In [1]: import numpy as np

In [2]: import numpy.linalg as la

In [3]: np.set_printoptions(precision=2, suppress=True, linewidth=100, sign=" ")

In [4]: W0 = np.arange(30).reshape(6, 5) + -1

In [5]: W0
Out[5]: 
array([[-1,  0,  1,  2,  3],
       [ 4,  5,  6,  7,  8],
       [ 9, 10, 11, 12, 13],
       [14, 15, 16, 17, 18],
       [19, 20, 21, 22, 23],
       [24, 25, 26, 27, 28]])

In [6]: U, sv, vt = la.svd(W0)

In [7]: sv.round(2) + 0
Out[7]: array([ 87.74,   4.13,   0.  ,   0.  ,   0.  ])

In [8]: B = U[:, :2] @ np.diag(sv[:2]) @ vt[:2]

In [9]: la.matrix_rank(B)
Out[9]: np.int64(2)

In [10]: round(float(la.norm(W0 - B) / la.norm(W0)), 2)
Out[10]: 0.0

In [11]: arr = np.loadtxt("data.csv", delimiter=",")

In [12]: print(arr)
[[ 2.  0.  1. -2.  0. -1.]
 [ 1.  1.  0.  3. -2.  2.]
 [ 1.  1.  2.  3.  0.  2.]
 [ 0.  0.  0.  7. -4. -1.]
 [ 0.  0.  0.  8.  6. -9.]
 [ 0.  0.  0. -5. -8.  2.]]

In [13]: B = np.array([[1, 2], [2, 2], [2, 1], [1, 1], [1, 2], [1, 0]])

In [14]: np.einsum("ij->j", arr)
Out[14]: array([ 4.,  2.,  3., 14., -8., -5.])

In [15]: arr @ B
Out[15]: 
array([[  1.,   3.],
       [  6.,   3.],
       [ 12.,   9.],
       [  2.,  -1.],
       [  5.,  20.],
       [-11., -21.]])

In [16]: np.einsum("ik,kj->ji", arr, B)
Out[16]: 
array([[  1.,   6.,  12.,   2.,   5., -11.],
       [  3.,   3.,   9.,  -1.,  20., -21.]])

In [17]: np.einsum("ij,ij->i", arr, arr)
Out[17]: array([  10.,   19.,   19.,   66.,  181.,   93.])

In [18]: la.matrix_power(arr, 2)
Out[18]: 
array([[   5.,    1.,    4.,  -10.,   16.,    0.],
       [   3.,    1.,    1.,   -4.,  -42.,   20.],
       [   5.,    3.,    5.,   18.,  -30.,    6.],
       [   0.,    0.,    0.,   22.,  -44.,   27.],
       [   0.,    0.,    0.,  149.,   76.,  -80.],
       [   0.,    0.,    0., -109.,  -44.,   81.]])

In [19]: F = np.load("arr.npy")

In [20]: F.round(2) + 0
Out[20]: 
array([[ 1.  ,  0.  , -0.05, -0.05, -0.03,  0.  , -0.04],
       [ 0.  ,  1.  , -0.05, -0.05, -0.03,  0.  , -0.04],
       [-0.05, -0.05,  0.38, -0.62, -0.43, -0.05, -0.53],
       [-0.05, -0.05, -0.62,  0.38, -0.43, -0.05, -0.53],
       [-0.03, -0.03, -0.43, -0.43,  0.7 , -0.03, -0.36],
       [ 0.  ,  0.  , -0.05, -0.05, -0.03,  1.  , -0.04],
       [-0.04, -0.04, -0.53, -0.53, -0.36, -0.04,  0.55]])

In [21]: O, evecs = la.qr(F[:, :4])[0], la.qr(F[:, 4:])[0]

In [22]: sv = la.svd(O.T @ evecs, compute_uv=False)

In [23]: np.degrees(np.arccos(sv.clip(0, 1)))
Out[23]: array([ 90.,  90.,  90.])

In [24]: ev, evecs = la.eigh(F)

In [25]: x0 = np.array([0, -2, 3, 0, 1, 1, 1])

In [26]: np.round(evecs * np.abs(ev) @ evecs.T, 2) + 0
Out[26]: 
array([[ 1.,  0.,  0.,  0.,  0.,  0.,  0.],
       [ 0.,  1.,  0.,  0.,  0.,  0.,  0.],
       [ 0.,  0.,  1.,  0.,  0.,  0.,  0.],
       [ 0.,  0.,  0.,  1.,  0.,  0.,  0.],
       [ 0.,  0.,  0.,  0.,  1.,  0.,  0.],
       [ 0.,  0.,  0.,  0.,  0.,  1.,  0.],
       [ 0.,  0.,  0.,  0.,  0.,  0.,  1.]])

In [27]: la.eigvalsh(F[1:, 1:])
Out[27]: array([-1.,  1.,  1.,  1.,  1.,  1.])

In [28]: round(x0 @ F @ x0, 2)
Out[28]: np.float64(3.61)

In [29]: print(np.round(x0 @ F @ x0 / (x0 @ x0), 2), np.round(ev[0], 2), np.round(ev[-1], 2))
0.23 -1.0 1.0

In [30]: ev, evecs = la.eigh(F)

In [31]: la.eigvalsh(F + -3 * np.eye(7))
Out[31]: array([-4., -2., -2., -2., -2., -2., -2.])

In [32]: print(ev)
[-1.  1.  1.  1.  1.  1.  1.]

In [33]: rng = np.random.default_rng(70538)

In [34]: idx = rng.permutation(7)

In [35]: idx
Out[35]: array([ 2,  0,  1,  6,  3,  5,  4])

In [36]: B = F[idx][:, idx]

In [37]: B.round(2) + 0
Out[37]: 
array([[ 0.38, -0.05, -0.05, -0.53, -0.62, -0.05, -0.43],
       [-0.05,  1.  ,  0.  , -0.04, -0.05,  0.  , -0.03],
       [-0.05,  0.  ,  1.  , -0.04, -0.05,  0.  , -0.03],
       [-0.53, -0.04, -0.04,  0.55, -0.53, -0.04, -0.36],
       [-0.62, -0.05, -0.05, -0.53,  0.38, -0.05, -0.43],
       [-0.05,  0.  ,  0.  , -0.04, -0.05,  1.  , -0.03],
       [-0.43, -0.03, -0.03, -0.36, -0.43, -0.03,  0.7 ]])

In [38]: np.round(la.det(B), 2), np.round(la.det(F[idx]), 2)
Out[38]: (np.float64(-1.0), np.float64(-1.0))

In [39]: np.diag(B)
Out[39]: array([ 0.38,  1.  ,  1.  ,  0.55,  0.38,  1.  ,  0.7 ])

In [40]: x0 = np.array([5, 4, 0, 1, 0, 3, 1])

In [41]: h = np.maximum(F @ x0, 0)

In [42]: np.flatnonzero(h > 1e-9)
Out[42]: array([ 0,  1,  5])

In [43]: np.tanh(F @ x0)
Out[43]: array([ 1.  ,  1.  , -0.94, -0.62, -0.83,  0.99, -0.43])

In [44]: print(h)
[ 4.87  3.87  0.    0.    0.    2.87  0.  ]

In [45]: np.maximum(F @ (3 * x0), 0)
Out[45]: array([ 14.6,  11.6,   0. ,   0. ,   0. ,   8.6,   0. ])

In [46]: F.T @ h
Out[46]: array([ 4.82,  3.82, -0.56, -0.56, -0.38,  2.82, -0.47])
